$ python3 -q
>>> import numpy as np
>>> np.set_printoptions(precision=2, suppress=True, linewidth=100)
>>> out = np.array([[4, 7], [7, 6], [7, 1]])
>>> feats = np.kron(np.eye(3, dtype=int), out)
>>> feats
array([[4, 7, 0, 0, 0, 0],
       [7, 6, 0, 0, 0, 0],
       [7, 1, 0, 0, 0, 0],
       [0, 0, 4, 7, 0, 0],
       [0, 0, 7, 6, 0, 0],
       [0, 0, 7, 1, 0, 0],
       [0, 0, 0, 0, 4, 7],
       [0, 0, 0, 0, 7, 6],
       [0, 0, 0, 0, 7, 1]])
>>> out = feats / np.linalg.norm(feats, axis=1, keepdims=True)
>>> cov = out @ out.T
>>> (cov - 2 * np.eye(9)).round(6).argmax(axis=1)
array([1, 0, 1, 4, 3, 4, 7, 6, 7])
>>> np.linalg.norm(out, axis=1)
array([1., 1., 1., 1., 1., 1., 1., 1., 1.])
>>> np.argwhere(np.triu(np.abs(cov) > 0.95, 1))
array([], shape=(0, 2), dtype=int64)
>>> round(np.degrees(np.arccos(np.clip(cov[5, 3], -1, 1))), 2)
np.float64(52.13)
>>> cov
array([[1.  , 0.94, 0.61, 0.  , 0.  , 0.  , 0.  , 0.  , 0.  ],
       [0.94, 1.  , 0.84, 0.  , 0.  , 0.  , 0.  , 0.  , 0.  ],
       [0.61, 0.84, 1.  , 0.  , 0.  , 0.  , 0.  , 0.  , 0.  ],
       [0.  , 0.  , 0.  , 1.  , 0.94, 0.61, 0.  , 0.  , 0.  ],
       [0.  , 0.  , 0.  , 0.94, 1.  , 0.84, 0.  , 0.  , 0.  ],
       [0.  , 0.  , 0.  , 0.61, 0.84, 1.  , 0.  , 0.  , 0.  ],
       [0.  , 0.  , 0.  , 0.  , 0.  , 0.  , 1.  , 0.94, 0.61],
       [0.  , 0.  , 0.  , 0.  , 0.  , 0.  , 0.94, 1.  , 0.84],
       [0.  , 0.  , 0.  , 0.  , 0.  , 0.  , 0.61, 0.84, 1.  ]])
>>> P = feats @ np.linalg.solve(feats.T @ feats, feats.T)
>>> np.allclose(P @ P, P)
True
>>> P
array([[ 0.68,  0.41, -0.23,  0.  ,  0.  ,  0.  ,  0.  ,  0.  ,  0.  ],
       [ 0.41,  0.48,  0.29,  0.  ,  0.  ,  0.  ,  0.  ,  0.  ,  0.  ],
       [-0.23,  0.29,  0.84,  0.  ,  0.  ,  0.  ,  0.  ,  0.  ,  0.  ],
       [ 0.  ,  0.  ,  0.  ,  0.68,  0.41, -0.23,  0.  ,  0.  ,  0.  ],
       [ 0.  ,  0.  ,  0.  ,  0.41,  0.48,  0.29,  0.  ,  0.  ,  0.  ],
       [ 0.  ,  0.  ,  0.  , -0.23,  0.29,  0.84,  0.  ,  0.  ,  0.  ],
       [ 0.  ,  0.  ,  0.  ,  0.  ,  0.  ,  0.  ,  0.68,  0.41, -0.23],
       [ 0.  ,  0.  ,  0.  ,  0.  ,  0.  ,  0.  ,  0.41,  0.48,  0.29],
       [ 0.  ,  0.  ,  0.  ,  0.  ,  0.  ,  0.  , -0.23,  0.29,  0.84]])
>>> out = np.c_[feats[:, :4] @ np.array([[1, 2, 0, -2], [-1, 0, -1, -1], [2, 1, -2, 0], [-1, 0, 2, 2]]), np.array([-8, -5, 0, 5, 1, -3, 3, 2, -4])]
>>> out
array([[ -3,   8,  -7, -15,  -8],
       [  1,  14,  -6, -20,  -5],
       [  6,  14,  -1, -15,   0],
       [  1,   4,   6,  14,   5],
       [  8,   7,  -2,  12,   1],
       [ 13,   7, -12,   2,  -3],
       [  0,   0,   0,   0,   3],
       [  0,   0,   0,   0,   2],
       [  0,   0,   0,   0,  -4]])
>>> np.linalg.matrix_rank(out)
np.int64(5)
>>> np.linalg.norm(np.linalg.qr(feats)[0].T @ out, axis=0) ** 2 / ((out ** 2).sum(axis=0) + 1e-12)
array([1.  , 1.  , 1.  , 1.  , 0.98])
>>> np.linalg.matrix_rank(np.c_[feats, out])
np.int64(7)
>>> np.round(np.linalg.lstsq(feats, out[:, 0])[0], 2) + 0
array([ 1., -1.,  2., -1.,  0.,  0.])
>>> data = np.load("layer13.npy")
>>> data
array([[-33.93,   1.38, -17.51,  -5.44],
       [-33.33,   2.16, -17.34,  -5.11],
       [ 20.59,  15.07, -12.48, -61.96],
       [ 21.34,  15.84, -12.96, -60.26],
       [-39.72,  -8.27, -12.53, -15.2 ],
       [-34.75,   0.12, -18.22,  -6.38],
       [ 22.3 ,  15.97, -11.96, -61.06],
       [-33.13,   1.38, -18.37,  -5.59],
       [-40.58,  -8.79, -12.3 , -13.75],
       [-33.26,   3.16, -17.49,  -6.69],
       [ 21.13,  14.34, -12.75, -62.  ],
       [-33.21,   2.21, -18.49,  -6.86]])
>>> cov = np.cov(data, rowvar=False)
>>> np.corrcoef(data.T)
array([[ 1.  ,  0.93,  0.63, -0.98],
       [ 0.93,  1.  ,  0.32, -0.84],
       [ 0.63,  0.32,  1.  , -0.77],
       [-0.98, -0.84, -0.77,  1.  ]])
>>> data.std(axis=0)
array([26.78,  8.46,  2.73, 25.26])
>>> np.argsort(-data.std(axis=0).round(6), kind="stable")
array([0, 3, 1, 2])
>>> np.median(data, axis=0)
array([-33.23,   2.19, -15.15, -10.3 ])
>>> round(float(np.corrcoef(data[:, 0], data[:, 3])[0, 1]), 2)
-0.98
>>> out = np.array([[3, 3], [-2, 3], [-2, -1], [-1, 1]])
>>> np.einsum("ij,ij->i", data, data)
array([1489.34, 1442.34, 4645.85, 4505.53, 2034.11, 1580.25, 4623.7 , 1468.21, 2064.35, 1466.87,
       4658.68, 1496.73])
>>> vec = np.array([3, -1, -1, -4])
>>> target = data @ vec
>>> coef, lr = np.zeros(4), 1 / np.linalg.norm(data, 2) ** 2
>>> for i in range(8):
...     coef -= lr * data.T @ (data @ coef - target)
...     if i % 2 == 0: print(i, round(np.linalg.norm(data @ coef - target), 2))
... 
0 43.27
2 19.61
4 18.61
6 17.98
>>> round(float(np.linalg.cond(data)), 2)
71.8
>>> vec = np.array([1, 1, 2, 2])
>>> h = np.maximum(data @ vec, 0)
>>> h
array([0., 0., 0., 0., 0., 0., 0., 0., 0., 0., 0., 0.])
>>> np.maximum(data @ (3 * vec), 0)
array([0., 0., 0., 0., 0., 0., 0., 0., 0., 0., 0., 0.])
>>> out = np.array([[0, 2, 0]])
>>> m1 = np.block([[np.zeros((1, 1)), out], [out.T, np.zeros((3, 3))]])
>>> m1
array([[0., 0., 2., 0.],
       [0., 0., 0., 0.],
       [2., 0., 0., 0.],
       [0., 0., 0., 0.]])
>>> [round(float(np.linalg.det(m1[:i, :i])), 2) + 0 for i in range(1, 5)]
[0.0, 0.0, 0.0, 0.0]
>>> round(np.linalg.eigvalsh(m1).min(), 2)
np.float64(-2.0)
>>> E = np.array([[3.0, 2.99, -9.0, 6.0, 8.97, 6.0, -8.97, 6.0],
...     [2.01, 2.02, -6.01, 4.02, 6.01, 4.0, -6.03, 4.0],
...     [0.95, 0.97, -2.97, 2.02, 3.02, 2.01, -2.99, 2.0],
...     [3.0, 3.0, -9.0, 6.02, 9.01, 6.02, -9.0, 5.97]])
>>> U, s, VT = np.linalg.svd(E, full_matrices=False)
>>> np.abs(U[:, 0]).round(6).argmax()
np.int64(3)
>>> np.allclose(U * s @ VT, E)
True
>>> np.round(s / s[0], 2) + 0
array([1., 0., 0., 0.])
>>> U.shape, s.shape, VT.shape
((4, 4), (4,), (4, 8))
>>> np.round(VT @ VT.T, 2) + 0
array([[1., 0., 0., 0.],
       [0., 1., 0., 0.],
       [0., 0., 1., 0.],
       [0., 0., 0., 1.]])
>>> np.round(U.T @ E @ VT.T, 2) + 0
array([[30.71,  0.  ,  0.  ,  0.  ],
       [ 0.  ,  0.07,  0.  ,  0.  ],
       [ 0.  ,  0.  ,  0.04,  0.  ],
       [ 0.  ,  0.  ,  0.  ,  0.03]])
>>> ang = np.radians(30)
>>> R = np.eye(8)
>>> R[0, 0] = R[2, 2] = np.cos(ang)
>>> R[0, 2], R[2, 0] = -np.sin(ang), np.sin(ang)
>>> R
array([[ 0.87,  0.  , -0.5 ,  0.  ,  0.  ,  0.  ,  0.  ,  0.  ],
       [ 0.  ,  1.  ,  0.  ,  0.  ,  0.  ,  0.  ,  0.  ,  0.  ],
       [ 0.5 ,  0.  ,  0.87,  0.  ,  0.  ,  0.  ,  0.  ,  0.  ],
       [ 0.  ,  0.  ,  0.  ,  1.  ,  0.  ,  0.  ,  0.  ,  0.  ],
       [ 0.  ,  0.  ,  0.  ,  0.  ,  1.  ,  0.  ,  0.  ,  0.  ],
       [ 0.  ,  0.  ,  0.  ,  0.  ,  0.  ,  1.  ,  0.  ,  0.  ],
       [ 0.  ,  0.  ,  0.  ,  0.  ,  0.  ,  0.  ,  1.  ,  0.  ],
       [ 0.  ,  0.  ,  0.  ,  0.  ,  0.  ,  0.  ,  0.  ,  1.  ]])
>>> out = E @ R.T
>>> np.allclose(np.linalg.norm(E, axis=1), np.linalg.norm(out, axis=1))
True
>>> out
array([[ 7.1 ,  2.99, -6.29,  6.  ,  8.97,  6.  , -8.97,  6.  ],
       [ 4.75,  2.02, -4.2 ,  4.02,  6.01,  4.  , -6.03,  4.  ],
       [ 2.31,  0.97, -2.1 ,  2.02,  3.02,  2.01, -2.99,  2.  ],
       [ 7.1 ,  3.  , -6.29,  6.02,  9.01,  6.02, -9.  ,  5.97]])
